>>> import numpy as np
>>> import numpy.linalg as la
>>> np.set_printoptions(precision=3, suppress=True, linewidth=200, sign=" ")
>>> feats = np.load("data.npy")
>>> feats
array([[ 5.,  1.,  1.,  1.,  1.,  1.],
       [ 1.,  5.,  1.,  1.,  1.,  1.],
       [ 1.,  1.,  5.,  1.,  1.,  1.],
       [ 1.,  1.,  1.,  5.,  1.,  1.],
       [ 1.,  1.,  1.,  1.,  5.,  1.],
       [ 1.,  1.,  1.,  1.,  1.,  5.]])
>>> vec = np.array([4, 1, -6, -6, 1, -6])
>>> target = feats @ vec
>>> c, lr = np.zeros(6), 1 / la.norm(feats, 2) ** 2
>>> for i in range(60):
...     c -= lr * feats.T @ (feats @ c - target)
...     if i % 10 == 0: print(i, round(la.norm(feats @ c - target), 3))
... 
0 33.934
10 5.935
20 1.038
30 0.182
40 0.032
50 0.006
>>> np.round(la.cond(feats), 3)
np.float64(2.5)
>>> w, evecs = la.eigh(feats)
>>> np.abs(evecs[:, -1]).round(6).argmax()
np.int64(0)
>>> w
array([  4.,   4.,   4.,   4.,   4.,  10.])
>>> np.abs(evecs[:, -1])
array([ 0.408,  0.408,  0.408,  0.408,  0.408,  0.408])
>>> np.unique(w.round(6) + 0, return_counts=True)[1]
array([ 5,  1])
>>> la.eigvalsh(feats + 5 * np.eye(6))
array([  9.,   9.,   9.,   9.,   9.,  15.])
>>> feats @ (-1.0) ** np.arange(6)
array([ 4., -4.,  4., -4.,  4., -4.])
>>> low = la.cholesky(feats)
>>> la.eigvalsh(feats).min() > 0
np.True_
>>> np.diag(low) ** 2
array([ 5.   ,  4.8  ,  4.667,  4.571,  4.5  ,  4.444])
>>> round(float(np.prod(np.diag(low)) ** 2), 3), round(float(la.det(feats)), 3)
(10240.0, 10240.0)
>>> low
array([[ 2.236,  0.   ,  0.   ,  0.   ,  0.   ,  0.   ],
       [ 0.447,  2.191,  0.   ,  0.   ,  0.   ,  0.   ],
       [ 0.447,  0.365,  2.16 ,  0.   ,  0.   ,  0.   ],
       [ 0.447,  0.365,  0.309,  2.138,  0.   ,  0.   ],
       [ 0.447,  0.365,  0.309,  0.267,  2.121,  0.   ],
       [ 0.447,  0.365,  0.309,  0.267,  0.236,  2.108]])
>>> low @ low.T
array([[ 5.,  1.,  1.,  1.,  1.,  1.],
       [ 1.,  5.,  1.,  1.,  1.,  1.],
       [ 1.,  1.,  5.,  1.,  1.,  1.],
       [ 1.,  1.,  1.,  5.,  1.,  1.],
       [ 1.,  1.,  1.,  1.,  5.,  1.],
       [ 1.,  1.,  1.,  1.,  1.,  5.]])
>>> rng = np.random.default_rng(702)
>>> lab = rng.permutation(6)
>>> lab
array([ 0,  3,  1,  5,  4,  2])
>>> B = feats[lab][:, lab]
>>> B
array([[ 5.,  1.,  1.,  1.,  1.,  1.],
       [ 1.,  5.,  1.,  1.,  1.,  1.],
       [ 1.,  1.,  5.,  1.,  1.,  1.],
       [ 1.,  1.,  1.,  5.,  1.,  1.],
       [ 1.,  1.,  1.,  1.,  5.,  1.],
       [ 1.,  1.,  1.,  1.,  1.,  5.]])
>>> np.diag(B)
array([ 5.,  5.,  5.,  5.,  5.,  5.])
>>> round(float(la.det(B)), 3), np.round(la.det(feats[lab]), 3)
(10240.0, np.float64(-10240.0))
>>> W0 = np.load("test8.npy")
>>> W0
array([[-0.492, -0.269, -0.745,  0.361],
       [ 0.369, -0.799, -0.17 , -0.443],
       [ 0.615, -0.149,  0.022,  0.774],
       [-0.492, -0.517,  0.645,  0.274]])
>>> cov = W0.T @ W0
>>> (W0 @ W0.T).shape
(4, 4)
>>> la.svd(W0, compute_uv=False) ** 2
array([ 1.,  1.,  1.,  1.])
>>> vec = np.array([2, 3, 5, 2])
>>> la.inv(W0)
array([[-0.492,  0.369,  0.615, -0.492],
       [-0.269, -0.799, -0.149, -0.517],
       [-0.745, -0.17 ,  0.022,  0.645],
       [ 0.361, -0.443,  0.774,  0.274]])
>>> [p for p in range(1, 25) if np.allclose(la.matrix_power(W0, p), np.eye(4))]
[]
>>> 4 - la.matrix_rank(W0 - np.eye(4), tol=1e-8)
np.int64(1)
>>> J = np.load("mat.npy")
>>> J
array([[ 0,  1,  1,  0,  0,  0,  0],
       [ 1,  0,  0,  0,  0,  1,  1],
       [ 1,  0,  0,  0,  1,  0,  1],
       [ 0,  0,  0,  0,  1,  1,  0],
       [ 0,  0,  1,  1,  0,  0,  0],
       [ 0,  1,  0,  1,  0,  0,  0],
       [ 0,  1,  1,  0,  0,  0,  0]])
>>> # row 6 repeats row 0
>>> r0 = np.array([0, 0])
>>> np.correlate(J[6], J[3], "full")
array([ 0,  0,  1,  2,  1,  0,  0,  0,  0,  0,  0,  0,  0])
>>> np.cross(J[6, :3], J[3, :3])
array([ 0,  0,  0])
>>> left, sigma, Vt = la.svd(J)
>>> evecs = Vt[:(sigma > 1e-8).sum()]
>>> vec = J[2] + 3 * J[4] + rng.integers(2) * np.eye(7)[0]
>>> vec
array([ 2.,  0.,  3.,  3.,  1.,  0.,  1.])
>>> np.allclose(evecs.T @ evecs @ vec, vec)
False
>>> np.round(evecs.T @ evecs, 3) + 0
array([[ 0.5,  0. ,  0. ,  0. ,  0. ,  0. ,  0.5],
       [ 0. ,  1. ,  0. ,  0. ,  0. ,  0. ,  0. ],
       [ 0. ,  0. ,  1. ,  0. ,  0. ,  0. ,  0. ],
       [ 0. ,  0. ,  0. ,  1. ,  0. ,  0. ,  0. ],
       [ 0. ,  0. ,  0. ,  0. ,  1. ,  0. ,  0. ],
       [ 0. ,  0. ,  0. ,  0. ,  0. ,  1. ,  0. ],
       [ 0.5,  0. ,  0. ,  0. ,  0. ,  0. ,  0.5]])
>>> rk = la.matrix_rank(J)
>>> rk
np.int64(6)
>>> null = la.svd(J)[2][rk:].T
>>> np.round(null @ null.T, 3) + 0
array([[ 0.5,  0. ,  0. ,  0. ,  0. ,  0. , -0.5],
       [ 0. ,  0. ,  0. ,  0. ,  0. ,  0. ,  0. ],
       [ 0. ,  0. ,  0. ,  0. ,  0. ,  0. ,  0. ],
       [ 0. ,  0. ,  0. ,  0. ,  0. ,  0. ,  0. ],
       [ 0. ,  0. ,  0. ,  0. ,  0. ,  0. ,  0. ],
       [ 0. ,  0. ,  0. ,  0. ,  0. ,  0. ,  0. ],
       [-0.5,  0. ,  0. ,  0. ,  0. ,  0. ,  0.5]])
>>> null.shape
(7, 1)
>>> [int(la.matrix_rank(J[:i])) for i in range(1, len(J) + 1)]
[1, 2, 3, 4, 5, 6, 6]
